$ python -q
>>> import numpy as np
>>> np.set_printoptions(precision=1, suppress=True, linewidth=140)
>>> rd = lambda a: np.round(a, 1) + 0
>>> K = np.loadtxt("run3.csv", delimiter=",")
>>> print(rd(K))
[[ 0.5 -0.5 -0.2]
 [-0.5  0.5  0.2]
 [-0.2  0.2  0.1]]
>>> P = np.triu(np.array([[0, -1, -6], [3, -3, -1], [1, 8, -4]]), 1) + np.eye(3)
>>> A2 = P @ K @ np.linalg.inv(P)
>>> print(rd(P @ K - K @ P))
[[ 1.4 -0.9  1.9]
 [ 0.2 -0.6 -2.4]
 [ 0.  -0.2 -0.8]]
>>> print(np.trace(A2), np.trace(K))
1.0 1.0
>>> print(rd(np.poly(A2)))
[ 1. -1.  0.  0.]
>>> A = np.loadtxt("m.csv", delimiter=",")
>>> print(A)
[[ 0.  0. -7.  0.  0.  0.  0.  0.  0.  0.  0.]
 [ 9.  0.  0.  0.  0.  0.  0.  0.  0.  0.  0.]
 [ 0.  0.  0.  0.  0.  6.  0.  0.  0.  0.  0.]
 [ 0.  9.  0.  0.  0.  0.  0.  0.  0.  0.  0.]
 [ 0.  0.  0.  0.  9.  0.  0.  0.  0.  0.  0.]
 [ 0.  0.  0.  0.  0.  0.  0.  8.  0.  0.  0.]
 [ 0.  0.  0.  0.  0.  0. -3.  0.  0.  0.  0.]
 [ 0.  0.  0.  0.  0.  0.  0.  0.  0.  0.  0.]
 [ 0.  0.  0.  0.  0.  0.  0.  0.  0. -3.  0.]
 [ 0.  0.  0. -5.  0.  0.  0.  0.  0.  0.  0.]
 [ 0.  0.  0.  0.  0.  0.  0.  0.  0.  0.  0.]]
>>> left, sig, vt = np.linalg.svd(A, full_matrices=False)
>>> print(left.shape, sig.shape, vt.shape)
(11, 11) (11,) (11, 11)
>>> print(sig)
[ 9.  9.  9.  8.  7.  6.  5.  3.  3.  0. -0.]
>>> print(np.allclose(left * sig @ vt, A))
True
>>> print((sig > 1e-8).sum())
9
>>> print(rd(np.sqrt((sig ** 2).sum())), rd(np.linalg.norm(A)))
20.9 20.9
>>> rng = np.random.default_rng(9336)
>>> lab = rng.permutation(11)
>>> print(lab)
[ 0  4  2  6 10  3  5  8  1  7  9]
>>> A2 = A[lab][:, lab]
>>> print(A2)
[[ 0.  0. -7.  0.  0.  0.  0.  0.  0.  0.  0.]
 [ 0.  9.  0.  0.  0.  0.  0.  0.  0.  0.  0.]
 [ 0.  0.  0.  0.  0.  0.  6.  0.  0.  0.  0.]
 [ 0.  0.  0. -3.  0.  0.  0.  0.  0.  0.  0.]
 [ 0.  0.  0.  0.  0.  0.  0.  0.  0.  0.  0.]
 [ 0.  0.  0.  0.  0.  0.  0.  0.  9.  0.  0.]
 [ 0.  0.  0.  0.  0.  0.  0.  0.  0.  8.  0.]
 [ 0.  0.  0.  0.  0.  0.  0.  0.  0.  0. -3.]
 [ 9.  0.  0.  0.  0.  0.  0.  0.  0.  0.  0.]
 [ 0.  0.  0.  0.  0.  0.  0.  0.  0.  0.  0.]
 [ 0.  0.  0.  0.  0. -5.  0.  0.  0.  0.  0.]]
>>> print(np.trace(A2))
6.0
>>> print(rd(np.sort(np.abs(np.linalg.eigvals(A2)))))
[0. 0. 0. 0. 0. 0. 0. 0. 0. 3. 9.]
>>> m1 = np.load("data.npy")
>>> print(m1)
[[ 3.3  2.   2.  -2. ]
 [ 2.  -3.7  3.   2. ]
 [ 0.   5.   0.3  1. ]
 [ 3.   2.   2.  -1.7]]
>>> left, sig, vt = np.linalg.svd(A)
>>> print(np.argmax(sig[:-1] / (sig[1:] + 1e-6)) + 1)
9
>>> A2 = left[:, :9] @ np.diag(sig[:9]) @ vt[:9]
>>> print(np.abs(A - A2).max())
0.0
>>> print(np.linalg.matrix_rank(A, rtol=0.05))
9
>>> print(rd(np.linalg.norm(A - A2) / np.linalg.norm(A)))
0.0
>>> print(rd(np.linalg.norm(A - A2, 2)), sig[9])
0.0 0.0
>>> Q, evecs = np.linalg.qr(m1[:, :3])[0], np.linalg.qr(m1[:, 3:])[0]
>>> sig = np.linalg.svd(Q.T @ evecs, compute_uv=False)
>>> print((sig > 0.9).sum())
1
>>> print(rd(sig))
[1.]
>>> left, sig, vt = np.linalg.svd(m1)
>>> print(np.argmax(sig[:-1] / (sig[1:] + 1e-6)) + 1)
3
>>> A2 = left[:, :3] @ np.diag(sig[:3]) @ vt[:3]
>>> print(np.linalg.matrix_rank(m1, rtol=0.05))
3
>>> print(np.linalg.matrix_rank(A2))
3
>>> print(rd(np.abs(m1 - A2).max()))
0.0
>>> print(rd(np.linalg.norm(m1 - A2, 2)), rd(sig[3]))
0.1 0.1
>>> x0 = np.array([1, 0, -2, 0])
>>> y = m1 @ x0
>>> print(rd(y))
[-0.7 -4.  -0.6 -1. ]
>>> print(rd(np.linalg.solve(m1, y)))
[ 1.  0. -2.  0.]
